% ipython --no-banner

In [1]: import numpy as np

In [2]: np.set_printoptions(suppress=True, linewidth=200)

In [3]: F = np.loadtxt("sample5.csv", delimiter=",")

In [4]: F.round(1)
Out[4]: 
array([[ 0.3,  0. , -1. ,  0. ,  0. ,  0. ,  0. ],
       [ 0. ,  1. ,  0. ,  0. ,  0. ,  0. ,  0. ],
       [ 1. ,  0. ,  0.3,  0. ,  0. ,  0. ,  0. ],
       [ 0. ,  0. ,  0. ,  1. ,  0. ,  0. ,  0. ],
       [ 0. ,  0. ,  0. ,  0. ,  1. ,  0. ,  0. ],
       [ 0. ,  0. ,  0. ,  0. ,  0. ,  1. ,  0. ],
       [ 0. ,  0. ,  0. ,  0. ,  0. ,  0. ,  1. ]])

In [5]: A2 = np.linalg.inv(F)

In [6]: round(float(np.linalg.cond(F)), 1)
Out[6]: 1.0

In [7]: A2.round(1)
Out[7]: 
array([[ 0.3,  0. ,  1. ,  0. ,  0. ,  0. ,  0. ],
       [ 0. ,  1. ,  0. ,  0. ,  0. ,  0. ,  0. ],
       [-1. , -0. ,  0.3, -0. , -0. , -0. , -0. ],
       [ 0. ,  0. ,  0. ,  1. ,  0. ,  0. ,  0. ],
       [ 0. ,  0. ,  0. ,  0. ,  1. ,  0. ,  0. ],
       [ 0. ,  0. ,  0. ,  0. ,  0. ,  1. ,  0. ],
       [ 0. ,  0. ,  0. ,  0. ,  0. ,  0. ,  1. ]])

In [8]: np.round(F @ A2, 1) + 0
Out[8]: 
array([[1., 0., 0., 0., 0., 0., 0.],
       [0., 1., 0., 0., 0., 0., 0.],
       [0., 0., 1., 0., 0., 0., 0.],
       [0., 0., 0., 1., 0., 0., 0.],
       [0., 0., 0., 0., 1., 0., 0.],
       [0., 0., 0., 0., 0., 1., 0.],
       [0., 0., 0., 0., 0., 0., 1.]])

In [9]: np.round(np.linalg.det(F) * A2, 1)
Out[9]: 
array([[ 0.3,  0. ,  1. ,  0. ,  0. ,  0. ,  0. ],
       [ 0. ,  1. ,  0. ,  0. ,  0. ,  0. ,  0. ],
       [-1. , -0. ,  0.3, -0. , -0. , -0. , -0. ],
       [ 0. ,  0. ,  0. ,  1. ,  0. ,  0. ,  0. ],
       [ 0. ,  0. ,  0. ,  0. ,  1. ,  0. ,  0. ],
       [ 0. ,  0. ,  0. ,  0. ,  0. ,  1. ,  0. ],
       [ 0. ,  0. ,  0. ,  0. ,  0. ,  0. ,  1. ]])

In [10]: W0 = np.loadtxt("m.csv", delimiter=",")

In [11]: W0
Out[11]: 
array([[-5. ,  3.1,  2.1, -3.8,  0.9, -2. ],
       [-5.1,  2.8,  1.9, -3.9,  1.1, -2.1],
       [-5. ,  3.2,  2.1, -3.9,  1. , -1.9],
       [-5.2,  3.1,  2.2, -4. ,  1. , -2.1],
       [-5.1,  3. ,  2. , -3.9,  1.2, -2. ],
       [-5.1,  2.9,  1.9, -4.1,  1. , -1.9],
       [-4.8,  3.1,  2.1, -4.1,  1.1, -2.1],
       [-5. ,  2.8,  2.1, -4.1,  1.1, -1.8],
       [-4.9,  3. ,  1.9, -4. ,  1.1, -2. ],
       [-4.9,  3.1,  2. , -3.9,  1.1, -2. ],
       [-5. ,  2.9,  1.9, -3.9,  1. , -2.1],
       [-2. , -5.1, -4.8,  4. ,  2. , -1. ],
       [-2.1, -4.9, -5.1,  3.8,  2. , -1. ],
       [-1.9, -4.9, -4.9,  3.9,  2.2, -1. ],
       [-2.1, -5.2, -5.1,  4.1,  1.9, -1.2],
       [-2. , -5. , -4.9,  3.9,  2.1, -1.1],
       [-1.8, -4.9, -4.9,  4.1,  2. , -1.1],
       [-2.1, -4.9, -5. ,  3.8,  2. , -1. ],
       [-2. , -4.9, -5.1,  3.9,  1.9, -0.9],
       [-2.1, -5. , -5.1,  4. ,  2. , -0.9],
       [-2. , -4.9, -5.1,  4.1,  2. , -1. ],
       [-1.8, -5.2, -4.9,  4.1,  1.8, -1.3]])

In [12]: left, sig, VT = np.linalg.svd(W0)

In [13]: np.argmax(sig[:-1] / (sig[1:] + 1e-6)) + 1
Out[13]: np.int64(2)

In [14]: A2 = left[:, :2] @ np.diag(sig[:2]) @ VT[:2]

In [15]: round(np.linalg.norm(W0 - A2) / np.linalg.norm(W0), 1)
Out[15]: np.float64(0.0)

In [16]: A2.round(1)
Out[16]: 
array([[-4.9,  3. ,  2.1, -4. ,  1. , -2. ],
       [-5.1,  2.9,  1.9, -3.9,  1.1, -2. ],
       [-4.9,  3.1,  2.1, -4. ,  1. , -2. ],
       [-5.2,  3.1,  2.1, -4.1,  1.1, -2.1],
       [-5.1,  3. ,  2. , -4. ,  1.1, -2. ],
       [-5.1,  3. ,  2. , -4. ,  1.1, -2. ],
       [-4.9,  3.1,  2.1, -4. ,  1. , -2. ],
       [-5. ,  3. ,  2. , -4. ,  1. , -2. ],
       [-5. ,  3. ,  2. , -3.9,  1. , -2. ],
       [-4.9,  3. ,  2. , -3.9,  1. , -2. ],
       [-5. ,  2.9,  1.9, -3.9,  1.1, -2. ],
       [-2. , -5. , -5. ,  4. ,  2. , -1. ],
       [-2.1, -4.9, -5. ,  3.9,  2. , -1.1],
       [-2. , -4.9, -4.9,  3.9,  2. , -1. ],
       [-2.1, -5.1, -5.1,  4.1,  2.1, -1.1],
       [-2. , -5. , -5. ,  3.9,  2. , -1.1],
       [-1.8, -5. , -4.9,  4. ,  1.9, -1. ],
       [-2.1, -4.9, -4.9,  3.9,  2. , -1.1],
       [-2. , -5. , -5. ,  4. ,  2. , -1. ],
       [-2. , -5. , -5. ,  4. ,  2. , -1.1],
       [-2. , -5. , -5. ,  4. ,  2. , -1. ],
       [-1.8, -5.1, -5. ,  4.1,  2. , -1. ]])

In [17]: round(np.abs(W0 - A2).max(), 1)
Out[17]: np.float64(0.3)

In [18]: np.linalg.matrix_rank(W0, rtol=0.05)
Out[18]: np.int64(2)

In [19]: mat = np.loadtxt("x.csv", delimiter=",")

In [20]: mat.round(1) + 0
Out[20]: 
array([[-12.8,  10.8,   7.6,  -5.5,  -4.9],
       [-11.3,   9.4,   7. ,  -4.8,  -3.7],
       [-10.5,   8.7,   6.7,  -4.5,  -3.1],
       [ -8. ,   6.4,   5.6,  -3.4,  -1.3],
       [ -5.7,   4.3,   4.5,  -2.3,   0.1],
       [ -3.7,   2.6,   3.4,  -1.3,   0.9],
       [ -2.7,   1.8,   2.8,  -0.8,   1. ],
       [ -2.2,   1.4,   2.4,  -0.6,   1.1],
       [ -0.9,   0.4,   1.2,   0. ,   0.7],
       [  0.1,   0. ,  -0.2,  -0.2,  -0.1],
       [  0.7,   0.1,  -1. ,  -2.1,   1.5],
       [  0.9,   0.1,  -1. ,  -2.7,   2.5],
       [  5.3,  -3.4,  -0.2,  -9.3,  19.5]])

In [21]: dist = np.linalg.norm(W0[:, None] - W0[None], axis=-1)

In [22]: dist.shape
Out[22]: (22, 22)

In [23]: np.linalg.matrix_rank(dist ** 2)
Out[23]: np.int64(8)

In [24]: np.unravel_index(dist.round(6).argmax(), dist.shape)
Out[24]: (np.int64(3), np.int64(14))

In [25]: np.round(np.linalg.norm(W0, axis=1), 1)
Out[25]: array([7.6, 7.6, 7.7, 7.9, 7.7, 7.7, 7.7, 7.6, 7.6, 7.6, 7.6, 8.6, 8.6, 8.5, 8.9, 8.6, 8.6, 8.5, 8.6, 8.7, 8.7, 8.7])

In [26]: (dist + 1e9 * np.eye(22)).round(6).argmin(axis=1)
Out[26]: array([ 2, 10,  0,  0,  9,  7,  9,  5,  9,  8,  1, 15, 17, 15, 19, 13, 20, 12, 12, 18, 19, 14])

In [27]: C2 = np.cov(mat, rowvar=False)

In [28]: C2.round(1)
Out[28]: 
array([[ 29.5, -23.4, -16.1,   1.8,  24.9],
       [-23.4,  18.8,  12.7,  -2.4, -19.1],
       [-16.1,  12.7,   9.6,  -2.1, -10.9],
       [  1.8,  -2.4,  -2.1,   6.9,  -7.4],
       [ 24.9, -19.1, -10.9,  -7.4,  35.5]])

In [29]: np.argwhere(np.triu(np.abs(np.corrcoef(mat.T)) > 0.8, 1))
Out[29]: 
array([[0, 1],
       [0, 2],
       [1, 2]])

In [30]: np.round(np.corrcoef(mat.T), 1)
Out[30]: 
array([[ 1. , -1. , -1. ,  0.1,  0.8],
       [-1. ,  1. ,  0.9, -0.2, -0.7],
       [-1. ,  0.9,  1. , -0.3, -0.6],
       [ 0.1, -0.2, -0.3,  1. , -0.5],
       [ 0.8, -0.7, -0.6, -0.5,  1. ]])

In [31]: np.round(mat.std(axis=0), 1)
Out[31]: array([5.2, 4.2, 3. , 2.5, 5.7])

In [32]: np.argsort(-mat.std(axis=0).round(6), kind="stable")
Out[32]: array([4, 0, 1, 2, 3])

In [33]: np.round(np.polyfit(mat[:, 1], mat[:, 3], 1), 1)
Out[33]: array([-0.1, -2.5])

In [34]: round(float(np.corrcoef(mat[:, 1], mat[:, 3])[0, 1]), 1)
Out[34]: -0.2
